>>> import numpy as np
>>> import numpy.linalg as la
>>> np.set_printoptions(suppress=True, linewidth=200)
>>> data = np.array([[-2.0, 2.0, 0.0, 1.0, 0.0],
...     [0.0, 0.0, 2.0, -2.0, 1.0],
...     [0.0, 1.0, -1.0, 3.0, -3.0],
...     [0.0, -2.0, 3.0, 0.0, 0.0],
...     [0.0, 2.0, 3.0, 0.0, 3.0]])
>>> rng = np.random.default_rng(1)
>>> idx = rng.permutation(5)
>>> idx
array([4, 0, 1, 2, 3])
>>> Y = data[idx][:, idx]
>>> np.allclose(Y, data)
False
>>> Y
array([[ 3.,  0.,  2.,  3.,  0.],
       [ 0., -2.,  2.,  0.,  1.],
       [ 1.,  0.,  0.,  2., -2.],
       [-3.,  0.,  1., -1.,  3.],
       [ 0.,  0., -2.,  3.,  0.]])
>>> Q, Rm = la.qr(Y)
>>> np.round(abs(Rm[0, 0]), 2), round(la.norm(Y[:, 0]), 2)
(np.float64(4.36), np.float64(4.36))
>>> np.round(Q.T @ Q, 2) + 0
array([[1., 0., 0., 0., 0.],
       [0., 1., 0., 0., 0.],
       [0., 0., 1., 0., 0.],
       [0., 0., 0., 1., 0.],
       [0., 0., 0., 0., 1.]])
>>> np.round(np.abs(np.diag(Rm)), 2)
array([4.36, 2.  , 2.92, 3.39, 1.81])
>>> Q.shape, Rm.shape
((5, 5), (5, 5))
>>> np.round(Q @ Rm, 2) + 0
array([[ 3.,  0.,  2.,  3.,  0.],
       [ 0., -2.,  2.,  0.,  1.],
       [ 1.,  0.,  0.,  2., -2.],
       [-3.,  0.,  1., -1.,  3.],
       [ 0.,  0., -2.,  3.,  0.]])
>>> x0 = np.array([4, -1, -9, 0, 5])
>>> h = np.maximum(data @ x0, 0)
>>> print(data.T @ h)
[0. 0. 0. 0. 0.]
>>> h
array([0., 0., 0., 0., 0.])
>>> print(np.round(np.tanh(data @ x0), 2))
[-1. -1. -1. -1. -1.]
>>> J = np.load("w.npy")
>>> J
array([[4, 1, 4, 1, 4, 1],
       [4, 3, 4, 3, 4, 3],
       [2, 0, 2, 0, 2, 0],
       [4, 1, 4, 1, 4, 1],
       [4, 3, 4, 3, 4, 3],
       [2, 0, 2, 0, 2, 0]])
>>> # column 2 repeats column 0
>>> Uu, sigma, VT = la.svd(J)
>>> sigma.round(2) + 0
array([16.18,  3.78,  0.  ,  0.  ,  0.  ,  0.  ])
>>> Y = Uu[:, :2] @ np.diag(sigma[:2]) @ VT[:2]
>>> round(np.abs(J - Y).max(), 2)
np.float64(0.0)
>>> Y.round(2) + 0
array([[4., 1., 4., 1., 4., 1.],
       [4., 3., 4., 3., 4., 3.],
       [2., 0., 2., 0., 2., 0.],
       [4., 1., 4., 1., 4., 1.],
       [4., 3., 4., 3., 4., 3.],
       [2., 0., 2., 0., 2., 0.]])
>>> x0 = np.array([3, 2, 3, 2, 3, 3])
>>> h = np.maximum(J @ x0, 0)
>>> print(np.maximum(J @ x0, 0) - np.maximum(-J @ x0, 0))
[43 57 18 43 57 18]
>>> h
array([43, 57, 18, 43, 57, 18])
>>> np.maximum(J @ (3 * x0), 0)
array([129, 171,  54, 129, 171,  54])
>>> J.T @ h
array([872, 428, 872, 428, 872, 428])
>>> np.round(la.det(J), 2)
np.float64(0.0)
>>> J.inv()
Traceback (most recent call last):
  File "<python-input-36>", line 1, in <module>
    J.inv()
    ^^^^^
AttributeError: 'numpy.ndarray' object has no attribute 'inv'
>>> J @ J
array([[50, 20, 50, 20, 50, 20],
       [70, 28, 70, 28, 70, 28],
       [20,  8, 20,  8, 20,  8],
       [50, 20, 50, 20, 50, 20],
       [70, 28, 70, 28, 70, 28],
       [20,  8, 20,  8, 20,  8]])
>>> assert J == J.T
Traceback (most recent call last):
  File "<python-input-38>", line 1, in <module>
    assert J == J.T
           ^^^^^^^^
ValueError: The truth value of an array with more than one element is ambiguous. Use a.any() or a.all()
>>> round(float(np.abs(la.eigvals(J)).max()), 2)
14.0
>>> la.matrix_power(J, 3)
array([[700, 280, 700, 280, 700, 280],
       [980, 392, 980, 392, 980, 392],
       [280, 112, 280, 112, 280, 112],
       [700, 280, 700, 280, 700, 280],
       [980, 392, 980, 392, 980, 392],
       [280, 112, 280, 112, 280, 112]])
>>> W0 = np.loadtxt("a.csv", delimiter=",")
>>> print(W0)
[[0. 0. 0. 0. 1.]
 [0. 0. 0. 1. 0.]
 [0. 0. 0. 0. 1.]
 [0. 1. 0. 0. 0.]
 [1. 0. 1. 0. 0.]]
>>> # looks like rank 4
>>> np.abs(np.diag(la.qr(W0)[1])) > 1e-9
array([ True,  True, False,  True,  True])
>>> np.round(np.trace(la.pinv(W0) @ W0), 2)
np.float64(4.0)
>>> la.lstsq(W0[:-1].T, W0[-1])[2]
np.int32(3)
>>> np.unique(W0.round(6), axis=0).shape
(4, 5)
>>> np.argsort(-la.norm(W0, axis=0).round(6), kind="stable")[:3]
array([4, 0, 1])
>>> [round(float(x), 2) for x in la.svd(W0, compute_uv=False)[:3]]
[1.41, 1.41, 1.0]
>>> vals, evecs = la.eigh(W0)
>>> x0 = np.array([1, 4, 0, -1, 0])
>>> print(np.round(evecs * np.maximum(vals, 0) @ evecs.T, 2))
[[0.35 0.   0.35 0.   0.5 ]
 [0.   0.5  0.   0.5  0.  ]
 [0.35 0.   0.35 0.   0.5 ]
 [0.   0.5  0.   0.5  0.  ]
 [0.5  0.   0.5  0.   0.71]]
>>> np.abs(W0).sum(axis=1).max(), np.round(np.abs(vals).max(), 2)
(np.float64(2.0), np.float64(1.41))
>>> x0 @ W0 @ x0
np.float64(-8.0)
>>> np.round(evecs * np.abs(vals) @ evecs.T, 2) + 0
array([[0.71, 0.  , 0.71, 0.  , 0.  ],
       [0.  , 1.  , 0.  , 0.  , 0.  ],
       [0.71, 0.  , 0.71, 0.  , 0.  ],
       [0.  , 0.  , 0.  , 1.  , 0.  ],
       [0.  , 0.  , 0.  , 0.  , 1.41]])
>>> print(round(x0 @ W0 @ x0 / (x0 @ x0), 2), np.round(vals[0], 2), np.round(vals[-1], 2))
-0.44 -1.41 1.41
>>> Y = np.array([[2, 3], [3, 0]])
>>> Y[-1] = Y[0]
>>> feats = Y + 0.02 * np.eye(2)
>>> feats
array([[2.02, 3.  ],
       [2.  , 3.02]])
>>> x0 = np.array([3, 2])
>>> rhs = feats @ x0
>>> c, lr = np.zeros(2), 1 / la.norm(feats, 2) ** 2
>>> for i in range(250):
...     c -= lr * feats.T @ (feats @ c - rhs)
...     if i % 50 == 0: print(i, round(la.norm(feats @ c - rhs), 2))
... 
0 0.03
50 0.03
100 0.03
150 0.03
200 0.03
>>> round(la.cond(feats), 2)
np.float64(260.96)
>>> P = np.triu(np.array([[-4, 3], [1, 2]]), 1) + np.eye(2)
>>> Y = P @ feats @ la.inv(P)
>>> np.round(la.det(Y), 2)
np.float64(0.1)
>>> P @ feats - feats @ P
array([[ 6.,  3.],
       [ 0., -6.]])
>>> u = np.array([3, 1])
>>> Y = feats + np.outer(u, np.eye(2)[0])
>>> la.matrix_rank(Y - feats)
np.int64(1)
>>> M = np.load("sample2.npy")
>>> M
array([[-3,  0,  0,  1],
       [ 0,  0,  2, -3],
       [-3,  0,  0, -3]])
>>> M.reshape(2, -1)
array([[-3,  0,  0,  1,  0,  0],
       [ 2, -3, -3,  0,  0, -3]])
>>> M.ravel(order="F")
array([-3,  0, -3,  0,  0,  0,  0,  2,  0,  1, -3, -3])
>>> T = M.reshape(3, 2, -1)
>>> np.einsum("ihd,ihd->ih", T, T)
array([[ 9,  1],
       [ 0, 13],
       [ 9,  9]])
>>> T.sum(axis=1)
array([[-3,  1],
       [ 2, -3],
       [-3, -3]])
>>> T.shape
(3, 2, 2)
>>> np.einsum("ihd,jhd->hij", T, T).shape
(2, 3, 3)
>>> np.swapaxes(T, 1, 2)[1]
array([[ 0,  2],
       [ 0, -3]])
